>>> import numpy as np
>>> import numpy.linalg as la
>>> np.set_printoptions(suppress=True, linewidth=140)
>>> A = np.load("sample7.npy")
>>> A
array([[-3.05,  3.25,  1.83, -7.64, -4.29],
       [ 2.65,  2.33, -9.26, -0.91,  1.01],
       [-4.44, -5.37,  1.43,  4.74,  5.19],
       [-3.35, -4.84,  0.95, -8.02,  0.35],
       [-1.58, -5.29, -6.04,  4.27,  3.86],
       [ 0.  , -0.31,  6.65,  7.45,  0.52],
       [ 5.93,  2.75,  5.3 , -1.95, -5.05],
       [ 8.01,  5.3 , -0.36,  1.39,  2.41],
       [ 3.23, -3.95,  8.1 ,  0.96, -2.71],
       [ 5.87,  5.73, -5.  ,  1.45,  2.36],
       [ 8.59, -0.89,  0.8 ,  4.56, -1.97],
       [-3.92,  0.27,  3.47,  8.16,  2.45],
       [-2.61,  3.53,  1.15,  2.44,  8.57],
       [ 3.04,  6.06,  1.75, -6.31, -3.34],
       [ 3.09,  4.11, -0.29,  8.51,  0.98],
       [-8.27,  3.17, -3.67, -0.82,  2.71],
       [ 1.66,  2.3 ,  2.87,  5.37,  7.4 ],
       [ 5.57,  3.05,  5.33,  4.32,  3.56],
       [ 4.35, -1.57,  1.94, -0.16, -8.65]])
>>> Xs = A - A.mean(axis=0)
>>> vecs = la.svd(Xs)[2][:4]
>>> A2 = Xs - Xs @ vecs.T @ vecs
>>> np.round(np.diag(vecs.T @ vecs), 2)
array([0.8 , 0.84, 0.98, 0.79, 0.58])
>>> np.round(np.cov(Xs @ vecs.T, rowvar=False), 2) + 0
array([[33.29,  0.  ,  0.  ,  0.  ],
       [ 0.  , 27.17,  0.  ,  0.  ],
       [ 0.  ,  0.  , 21.39,  0.  ],
       [ 0.  ,  0.  ,  0.  , 11.48]])
>>> proj = A @ la.solve(A.T @ A, A.T)
>>> np.round(proj @ A[:, 3], 2)
array([-7.64, -0.91,  4.74, -8.02,  4.27,  7.45, -1.95,  1.39,  0.96,  1.45,  4.56,  8.16,  2.44, -6.31,  8.51, -0.82,  5.37,  4.32, -0.16])
>>> np.trace(proj)
np.float64(5.0)
>>> Xs = (A - A.mean(axis=0)) / A.std(axis=0)
>>> np.argwhere(np.abs(Xs) > 2)
array([[ 1,  2],
       [15,  0],
       [18,  4]])
>>> np.round(Xs.std(axis=0), 2)
array([1., 1., 1., 1., 1.])
>>> b = la.lstsq(np.delete(Xs, 3, axis=1), Xs[:, 3])[0]
>>> np.abs(b).argmax()
np.int64(3)
>>> b.round(2)
array([ 0.36, -0.22,  0.19,  0.65])
>>> d = la.norm(A[:, None] - A[None], axis=-1)
>>> np.unravel_index(d.round(6).argmax(), d.shape)
(np.int64(3), np.int64(14))
>>> d[:5, :5].round(2)
array([[ 0.  , 15.16, 17.88,  9.38, 18.58],
       [15.16,  0.  , 16.53, 15.58, 11.01],
       [17.88, 16.53,  0.  , 13.71,  8.12],
       [ 9.38, 15.58, 13.71,  0.  , 14.68],
       [18.58, 11.01,  8.12, 14.68,  0.  ]])
>>> d[3].round(6).argsort(kind="stable")[:4]
array([ 3,  0, 15, 13])
>>> la.matrix_rank(d ** 2)
np.int64(7)
>>> (d + 1e9 * np.eye(19)).round(6).argmin(axis=1)
array([13,  9, 11,  0,  2, 11, 18,  9,  6,  7,  7,  5, 16,  0, 17, 12, 12, 16,  6])
>>> d.shape
(19, 19)
>>> mat = np.diag(np.array([2, 1, 3, 1, -1]))
>>> mat
array([[ 2,  0,  0,  0,  0],
       [ 0,  1,  0,  0,  0],
       [ 0,  0,  3,  0,  0],
       [ 0,  0,  0,  1,  0],
       [ 0,  0,  0,  0, -1]])
>>> # triangular: eigenvalues sit on the diagonal
>>> A2 = np.array([[-3, -3, -2], [3, -3, 0]])
>>> C = np.kron(A2, mat)
>>> C.shape
(10, 15)
>>> round(float(la.norm(C, 2)), 2), round(la.norm(A2, 2) * la.norm(mat, 2), 2)
(14.07, np.float64(14.07))
>>> proj = np.triu(np.array([[8, 0, 8, 6, 8],
...     [8, 8, 7, 6, 9],
...     [1, 5, 5, 0, 9],
...     [1, 4, 5, 4, 3],
...     [8, 6, 7, 7, 5]]), 1) + np.eye(5)
>>> A2 = proj @ mat @ la.inv(proj)
>>> round(la.det(A2), 2)
np.float64(-6.0)
>>> np.trace(A2), np.trace(mat)
(np.float64(6.0), np.int64(6))
>>> evals, vecs = la.eigh(mat)
>>> np.round(la.eigvalsh(mat + -2 * np.eye(5)), 2)
array([-3., -1., -1.,  0.,  1.])
>>> evals.sum(), np.trace(mat)
(np.float64(6.0), np.int64(6))
>>> np.round(la.svd(mat, compute_uv=False), 2)
array([3., 2., 1., 1., 1.])
>>> vecs.T @ mat @ vecs
array([[-1.,  0.,  0.,  0.,  0.],
       [ 0.,  1.,  0.,  0.,  0.],
       [ 0.,  0.,  1.,  0.,  0.],
       [ 0.,  0.,  0.,  2.,  0.],
       [ 0.,  0.,  0.,  0.,  3.]])
>>> np.abs(vecs[:, -1]).round(6).argmax()
np.int64(2)
>>> np.abs(vecs[:, -1])
array([0., 0., 1., 0., 0.])
>>> evals, vecs = la.eigh(mat)
>>> vec = np.array([-3, 1, 3, -2, 0])
>>> (np.sign(vecs[:, -1].round(6)) == np.sign(vecs[0, -1].round(6))).astype(int)
array([1, 1, 0, 1, 1])
>>> round(float(vec @ mat @ vec / (vec @ vec)), 2), evals[0], evals[-1]
(2.17, np.float64(-1.0), np.float64(3.0))
>>> np.round(la.eigvalsh(mat[1:, 1:]), 2)
array([-1.,  1.,  1.,  3.])
>>> rng = np.random.default_rng(143470)
>>> M = rng.normal(size=(11, 4))
>>> M = 3 * M / la.norm(M, axis=1, keepdims=True)
>>> M.round(2)
array([[-1.19,  2.75, -0.02, -0.06],
       [-0.21,  1.27,  1.42,  2.31],
       [-0.3 ,  1.04, -1.28,  2.49],
       [ 0.02,  1.98, -1.1 ,  1.97],
       [-2.74, -0.45,  1.04,  0.47],
       [ 1.15,  0.29,  1.79, -2.09],
       [ 0.1 ,  2.31,  1.71, -0.84],
       [-0.66,  2.36, -0.69, -1.58],
       [ 0.76, -2.72, -0.92,  0.42],
       [ 1.89, -0.06,  1.02, -2.1 ],
       [ 1.46, -1.32,  1.05,  2.  ]])
>>> d = la.norm(M[:, None] - M[None], axis=-1)
>>> np.round(la.norm(M, axis=1), 2)
array([3., 3., 3., 3., 3., 3., 3., 3., 3., 3., 3.])
>>> np.flatnonzero(d[2] < d.mean() / 2)
array([2, 3])
>>> d[:5, :5].round(2)
array([[0.  , 3.3 , 3.44, 2.71, 3.75],
       [3.3 , 0.  , 2.72, 2.65, 3.6 ],
       [3.44, 2.72, 0.  , 1.14, 4.2 ],
       [2.71, 2.65, 1.14, 0.  , 4.51],
       [3.75, 3.6 , 4.2 , 4.51, 0.  ]])
>>> d.mean(axis=1).argmax()
np.int64(8)
>>> d[2].round(2)
array([3.44, 2.72, 0.  , 1.14, 4.2 , 5.75, 4.67, 4.33, 4.44, 5.68, 3.79])
>>> (d + 1e9 * np.eye(11)).round(6).argmin(axis=1)
array([ 7,  3,  3,  2,  1,  9,  0,  0, 10,  5,  8])
>>> np.round(la.norm(M - M.mean(axis=0), axis=1), 2)
array([2.46, 2.38, 2.8 , 2.59, 3.07, 3.01, 2.39, 2.8 , 3.71, 3.17, 3.09])
>>> vec = np.array([3, 0, 1, 3])
>>> rhs = M @ vec
>>> np.round(la.lstsq(M, rhs)[0], 2) + 0
array([3., 0., 1., 3.])
>>> np.round(la.pinv(M) @ M, 2) + 0
array([[1., 0., 0., 0.],
       [0., 1., 0., 0.],
       [0., 0., 1., 0.],
       [0., 0., 0., 1.]])
>>> rhs = rhs + 0.02 * rng.normal(size=11)
>>> rhs.round(2)
array([-3.77,  7.71,  5.27,  4.88, -5.8 , -1.04, -0.46, -7.44,  2.64,  0.35, 11.42])
>>> b, *_ = la.lstsq(M, rhs)
>>> round(la.norm(rhs - M @ b), 2)
np.float64(0.08)
>>> b.round()
array([3., 0., 1., 3.])
>>> z = M[:, 2] > np.median(M[:, 2])
>>> f = M[z].mean(axis=0) - M[~z].mean(axis=0)
>>> np.argsort(-np.abs(f).round(6), kind="stable")
array([2, 1, 3, 0])
>>> ((M - M.mean(axis=0)) @ f > 0).astype(int)
array([0, 1, 0, 0, 1, 1, 1, 0, 0, 1, 1])
>>> f.round(2)
array([-0.13, -0.47,  1.9 ,  0.18])
>>> Q, r_ = la.qr(M)
>>> np.allclose(r_.T @ r_, M.T @ M)
True
>>> feats = np.abs(np.array([[0, 1, -2, -2], [1, -1, -1, -3], [-3, 0, 1, 1], [-1, -3, -1, -1]])) + np.eye(4)
>>> feats = feats / feats.sum(axis=1, keepdims=True)
>>> feats.round(2)
array([[0.17, 0.17, 0.33, 0.33],
       [0.14, 0.29, 0.14, 0.43],
       [0.5 , 0.  , 0.33, 0.17],
       [0.14, 0.43, 0.14, 0.29]])
>>> evals, vecs = la.eig(feats)
>>> np.round(np.sort(la.eigvals(feats @ feats)), 2)
array([0.02, 0.03, 0.15, 1.  ])
>>> np.round(np.prod(evals), 2)
np.float64(0.01)
>>> E = np.array([[-2, -1, 0, 1, 2, 3],
...     [4, 5, 6, 7, 8, 9],
...     [10, 11, 12, 13, 14, 15],
...     [16, 17, 18, 19, 20, 21],
...     [22, 23, 24, 25, 26, 27],
...     [28, 29, 30, 31, 32, 33]])
>>> # rank 2
>>> left, sv, Vt = la.svd(E)
>>> vecs = Vt[:(sv > 1e-8).sum()]
>>> vec = E[5] + 5 * E[1] + rng.integers(2) * np.eye(6)[0]
>>> vec
array([49., 54., 60., 66., 72., 78.])
>>> round(la.norm(vec - vecs.T @ vecs @ vec), 2)
np.float64(0.69)
>>> np.round(vecs.T @ vecs, 2)
array([[ 0.52,  0.38,  0.24,  0.1 , -0.05, -0.19],
       [ 0.38,  0.3 ,  0.21,  0.12,  0.04, -0.05],
       [ 0.24,  0.21,  0.18,  0.15,  0.12,  0.1 ],
       [ 0.1 ,  0.12,  0.15,  0.18,  0.21,  0.24],
       [-0.05,  0.04,  0.12,  0.21,  0.3 ,  0.38],
       [-0.19, -0.05,  0.1 ,  0.24,  0.38,  0.52]])
>>> np.allclose(vecs.T @ vecs @ vec, vec)
False
>>> la.matrix_power(E, 2)
array([[ 144,  147,  150,  153,  156,  159],
       [ 612,  651,  690,  729,  768,  807],
       [1080, 1155, 1230, 1305, 1380, 1455],
       [1548, 1659, 1770, 1881, 1992, 2103],
       [2016, 2163, 2310, 2457, 2604, 2751],
       [2484, 2667, 2850, 3033, 3216, 3399]])
>>> np.allclose(E, E.T)
False
>>> E @ E
array([[ 144,  147,  150,  153,  156,  159],
       [ 612,  651,  690,  729,  768,  807],
       [1080, 1155, 1230, 1305, 1380, 1455],
       [1548, 1659, 1770, 1881, 1992, 2103],
       [2016, 2163, 2310, 2457, 2604, 2751],
       [2484, 2667, 2850, 3033, 3216, 3399]])
>>> C2 = E.T @ E
>>> np.round(la.svd(E, compute_uv=False) ** 2, 2) + 0
array([12502.25,    31.75,     0.  ,     0.  ,     0.  ,     0.  ])
>>> np.argsort(-la.norm(E, axis=0).round(6), kind="stable")[:3]
array([5, 4, 3])
>>> np.round(la.norm(E, 2) / la.norm(E), 2)
np.float64(1.0)
>>> [round(float(x), 2) for x in la.svd(E, compute_uv=False)[:3]]
[111.81, 5.63, 0.0]
>>> left, sv, Vt = la.svd(E)
>>> np.argmax(sv[:-1] / (sv[1:] + 1e-6)) + 1
np.int64(2)
>>> A2 = left[:, :2] @ np.diag(sv[:2]) @ Vt[:2]
>>> la.matrix_rank(E, rtol=0.05)
np.int64(2)
>>> round(float(la.norm(E - A2, 2)), 2), round(float(sv[2]), 2)
(0.0, 0.0)
>>> np.round(la.norm(E - A2) / la.norm(E), 2)
np.float64(0.0)
>>> X = np.array([[3, 4, 5, -4, -5],
...     [1, 1, -1, 4, -2],
...     [0, 5, 2, 4, 4],
...     [0, -4, -1, 3, -3]])
>>> A2 = X / la.norm(X, axis=1, keepdims=True)
>>> C2 = A2 @ A2.T
>>> C2[1].round(2)
array([-0.09,  1.  ,  0.29,  0.53])
>>> np.argwhere(np.triu(np.abs(C2) > 0.95, 1))
array([], shape=(0, 2), dtype=int64)
>>> round(np.degrees(np.arccos(np.clip(C2[1, 2], -1, 1))), 2)
np.float64(72.92)
>>> C2.round(2)
array([[ 1.  , -0.09, -0.08, -0.32],
       [-0.09,  1.  ,  0.29,  0.53],
       [-0.08,  0.29,  1.  , -0.48],
       [-0.32,  0.53, -0.48,  1.  ]])
>>> A2 = X / np.sqrt((X ** 2).mean(axis=1, keepdims=True))
>>> np.round(la.norm(A2, axis=1), 2)
array([2.24, 2.24, 2.24, 2.24])
>>> A2[3].round(2)
array([ 0.  , -1.51, -0.38,  1.13, -1.13])
>>> X - X.mean(axis=1, keepdims=True)
array([[ 2.4,  3.4,  4.4, -4.6, -5.6],
       [ 0.4,  0.4, -1.6,  3.4, -2.6],
       [-3. ,  2. , -1. ,  1. ,  1. ],
       [ 1. , -3. ,  0. ,  4. , -2. ]])
>>> np.round(la.norm(X, 2), 2)
np.float64(9.86)
>>> np.round(la.norm(X, axis=0), 2)
array([3.16, 7.62, 5.57, 7.55, 7.35])
>>> round(float(la.norm(X, 1)), 2), round(la.norm(X, np.inf), 2)
(15.0, np.float64(21.0))
>>> la.norm(X, axis=1).argmax()
np.int64(0)
>>> round(la.norm(X[1], 1), 2), np.round(la.norm(X[1], np.inf), 2)
(np.float64(9.0), np.float64(4.0))
>>> round(float(la.norm(X, "nuc")), 2)
26.17
>>> np.round(la.norm(X, axis=1), 2)
array([9.54, 4.8 , 7.81, 5.92])
>>> A2 = np.array([[0, 3, -1], [-3, 1, -5], [4, 0, -4], [2, -1, 3], [-5, 5, 3]])
>>> np.einsum("ij->j", X)
array([ 4,  6,  5,  7, -6])
>>> np.einsum("ik,kj->ij", X, A2)
array([[ 25,  -8, -70],
       [ 11, -10,   4],
       [-19,  21,  -9],
       [ 29, -22,  24]])
>>> np.vstack([X, A2.T]).shape
(7, 5)
>>> np.einsum("ij,ij->i", X, X)
array([91, 23, 61, 35])
>>> F = rng.normal(size=(26, 5)) + 10 * np.array([3, 5, 0, 3, 5])
>>> F.round(2)
array([[31.96, 50.08,  0.73, 29.01, 48.56],
       [29.41, 50.31, -0.35, 28.86, 49.85],
       [31.1 , 50.34, -0.86, 30.1 , 50.7 ],
       [29.03, 47.63,  0.85, 31.18, 50.71],
       [29.84, 50.03, -1.08, 30.62, 49.53],
       [30.09, 51.09, -0.44, 31.87, 47.98],
       [28.3 , 49.63, -1.  , 30.59, 51.07],
       [29.93, 47.28, -0.5 , 29.72, 48.69],
       [30.33, 49.76,  0.55, 28.94, 51.51],
       [29.72, 50.92,  2.74, 31.27, 50.18],
       [28.92, 49.69, -0.15, 31.12, 51.21],
       [30.61, 49.25,  0.22, 31.24, 52.3 ],
       [30.15, 51.38, -0.11, 30.28, 51.32],
       [29.6 , 49.86,  1.55, 31.13, 49.81],
       [29.28, 51.19, -0.55, 31.02, 49.95],
       [29.3 , 49.63,  0.84, 31.63, 51.07],
       [30.34, 50.71,  1.1 , 29.24, 50.3 ],
       [28.76, 48.84, -0.24, 29.79, 49.48],
       [29.26, 49.46, -1.32, 29.5 , 50.12],
       [29.73, 49.37, -2.96, 31.09, 49.74],
       [30.28, 50.21, -1.32, 27.72, 50.67],
       [30.28, 50.5 , -0.2 , 30.98, 50.07],
       [28.26, 51.83, -1.4 , 29.06, 49.63],
       [31.86, 51.6 , -0.46, 29.92, 49.59],
       [31.76, 50.11,  1.68, 28.56, 49.46],
       [30.48, 48.55,  0.56, 30.75, 51.18]])
>>> Xs = F - F.mean(axis=0)
>>> vecs = la.svd(Xs)[2][:1]
>>> A2 = Xs - Xs @ vecs.T @ vecs
>>> np.round((Xs @ vecs.T).std(axis=0), 2)
array([1.25])
>>> np.round(np.diag(vecs.T @ vecs), 2) + 0
array([0.26, 0.29, 0.  , 0.34, 0.12])
